$ ipython --no-banner

In [1]: import numpy as np

In [2]: np.set_printoptions(suppress=True, linewidth=200)

In [3]: A = np.loadtxt("x.csv", delimiter=",")

In [4]: A
Out[4]: 
array([[0.5, 0. , 0.5, 0. ],
       [0. , 0.7, 0. , 0.3],
       [0. , 0. , 1. , 0. ],
       [0. , 0. , 0. , 1. ]])

In [5]: # triangular

In [6]: np.round(A @ A, 1)
Out[6]: 
array([[0.2, 0. , 0.8, 0. ],
       [0. , 0.5, 0. , 0.5],
       [0. , 0. , 1. , 0. ],
       [0. , 0. , 0. , 1. ]])

In [7]: (np.linalg.matrix_power((A != 0) + (A.T != 0) + np.eye(4), 4) > 0).astype(int)
Out[7]: 
array([[1, 0, 1, 0],
       [0, 1, 0, 1],
       [1, 0, 1, 0],
       [0, 1, 0, 1]])

In [8]: np.round(np.sort(np.linalg.eigvals(A).real), 1)
Out[8]: array([0.5, 0.7, 1. , 1. ])

In [9]: (A != 0).astype(int)
Out[9]: 
array([[1, 0, 1, 0],
       [0, 1, 0, 1],
       [0, 0, 1, 0],
       [0, 0, 0, 1]])

In [10]: round(float(np.prod(np.diag(A))), 1), round(float(np.linalg.det(A)), 1)
Out[10]: (0.3, 0.3)

In [11]: np.round(np.linalg.matrix_power(A - np.diag(np.diag(A)), 4), 1)
Out[11]: 
array([[0., 0., 0., 0.],
       [0., 0., 0., 0.],
       [0., 0., 0., 0.],
       [0., 0., 0., 0.]])

In [12]: np.round(A @ A, 1)
Out[12]: 
array([[0.2, 0. , 0.8, 0. ],
       [0. , 0.5, 0. , 0.5],
       [0. , 0. , 1. , 0. ],
       [0. , 0. , 0. , 1. ]])

In [13]: np.linalg.matrix_rank(A - A[0, 0] * np.eye(4))
Out[13]: np.int64(3)

In [14]: np.round(np.sort(np.linalg.eigvals(A)), 1)
Out[14]: array([0.5, 0.7, 1. , 1. ])

In [15]: evals, evecs = np.linalg.eig(A)

In [16]: np.round(np.sort(np.linalg.eigvals(np.linalg.inv(A))), 1)
Out[16]: array([1. , 1. , 1.4, 2. ])

In [17]: evals
Out[17]: array([0.5, 0.7, 1. , 1. ])

In [18]: th = np.radians(120)

In [19]: R = np.eye(4)

In [20]: R[1, 1] = R[3, 3] = np.cos(th)

In [21]: R[1, 3], R[3, 1] = -np.sin(th), np.sin(th)

In [22]: R.round(1)
Out[22]: 
array([[ 1. ,  0. ,  0. ,  0. ],
       [ 0. , -0.5,  0. , -0.9],
       [ 0. ,  0. ,  1. ,  0. ],
       [ 0. ,  0.9,  0. , -0.5]])

In [23]: other = A @ R.T

In [24]: np.round(np.linalg.svd(A, compute_uv=False), 1), np.round(np.linalg.svd(other, compute_uv=False), 1)
Out[24]: (array([1.1, 1.1, 0.7, 0.4]), array([1.1, 1.1, 0.7, 0.4]))

In [25]: other = np.array([[3, -3, 1], [3, -2, 3]])

In [26]: Z = np.kron(other, A)

In [27]: Z.shape
Out[27]: (8, 12)

In [28]: np.linalg.matrix_rank(Z)
Out[28]: np.int64(8)

In [29]: Z.round(1)
Out[29]: 
array([[ 1.5,  0. ,  1.5,  0. , -1.5, -0. , -1.5, -0. ,  0.5,  0. ,  0.5,  0. ],
       [ 0. ,  2.1,  0. ,  0.9, -0. , -2.1, -0. , -0.9,  0. ,  0.7,  0. ,  0.3],
       [ 0. ,  0. ,  3. ,  0. , -0. , -0. , -3. , -0. ,  0. ,  0. ,  1. ,  0. ],
       [ 0. ,  0. ,  0. ,  3. , -0. , -0. , -0. , -3. ,  0. ,  0. ,  0. ,  1. ],
       [ 1.5,  0. ,  1.5,  0. , -1. , -0. , -1. , -0. ,  1.5,  0. ,  1.5,  0. ],
       [ 0. ,  2.1,  0. ,  0.9, -0. , -1.4, -0. , -0.6,  0. ,  2.1,  0. ,  0.9],
       [ 0. ,  0. ,  3. ,  0. , -0. , -0. , -2. , -0. ,  0. ,  0. ,  3. ,  0. ],
       [ 0. ,  0. ,  0. ,  3. , -0. , -0. , -0. , -2. ,  0. ,  0. ,  0. ,  3. ]])

In [30]: F = np.vander(np.arange(5) - 1, 4, increasing=True)

In [31]: F
Out[31]: 
array([[ 1, -1,  1, -1],
       [ 1,  0,  0,  0],
       [ 1,  1,  1,  1],
       [ 1,  2,  4,  8],
       [ 1,  3,  9, 27]])

In [32]: # row 4 is much longer than the rest

In [33]: other = np.c_[F[:, :2] @ np.array([[1, 4], [4, 2]]), np.array([7, -8, 7, -4, 8])]

In [34]: other
Out[34]: 
array([[-3,  2,  7],
       [ 1,  4, -8],
       [ 5,  6,  7],
       [ 9,  8, -4],
       [13, 10,  8]])

In [35]: np.linalg.matrix_rank(np.c_[F, other])
Out[35]: np.int64(5)

In [36]: np.round(np.linalg.norm(other - F @ np.linalg.lstsq(F, other)[0], axis=0), 1) + 0
Out[36]: array([ 0. ,  0. , 12.5])

In [37]: np.round(np.linalg.lstsq(F, other[:, 0])[0], 1) + 0
Out[37]: array([1., 4., 0., 0.])

In [38]: np.linalg.matrix_rank(other)
Out[38]: np.int64(3)

In [39]: other = np.array([[0, -9], [-8, -2], [2, 3], [9, -3], [-3, 9], [8, 6], [6, -6]])

In [40]: E = np.block([[np.zeros((7, 7)), other], [other.T, np.zeros((2, 2))]])

In [41]: E
Out[41]: 
array([[ 0.,  0.,  0.,  0.,  0.,  0.,  0.,  0., -9.],
       [ 0.,  0.,  0.,  0.,  0.,  0.,  0., -8., -2.],
       [ 0.,  0.,  0.,  0.,  0.,  0.,  0.,  2.,  3.],
       [ 0.,  0.,  0.,  0.,  0.,  0.,  0.,  9., -3.],
       [ 0.,  0.,  0.,  0.,  0.,  0.,  0., -3.,  9.],
       [ 0.,  0.,  0.,  0.,  0.,  0.,  0.,  8.,  6.],
       [ 0.,  0.,  0.,  0.,  0.,  0.,  0.,  6., -6.],
       [ 0., -8.,  2.,  9., -3.,  8.,  6.,  0.,  0.],
       [-9., -2.,  3., -3.,  9.,  6., -6.,  0.,  0.]])

In [42]: # equal to its transpose

In [43]: np.round(np.linalg.norm(E, axis=0), 1)
Out[43]: array([ 9. ,  8.2,  3.6,  9.5,  9.5, 10. ,  8.5, 16.1, 16. ])

In [44]: round(float(np.linalg.norm(E) ** 2 / np.linalg.norm(E, 2) ** 2), 1)
Out[44]: 3.7

In [45]: np.round(np.linalg.norm(E, 1), 1), np.round(np.linalg.norm(E, np.inf), 1)
Out[45]: (np.float64(38.0), np.float64(38.0))
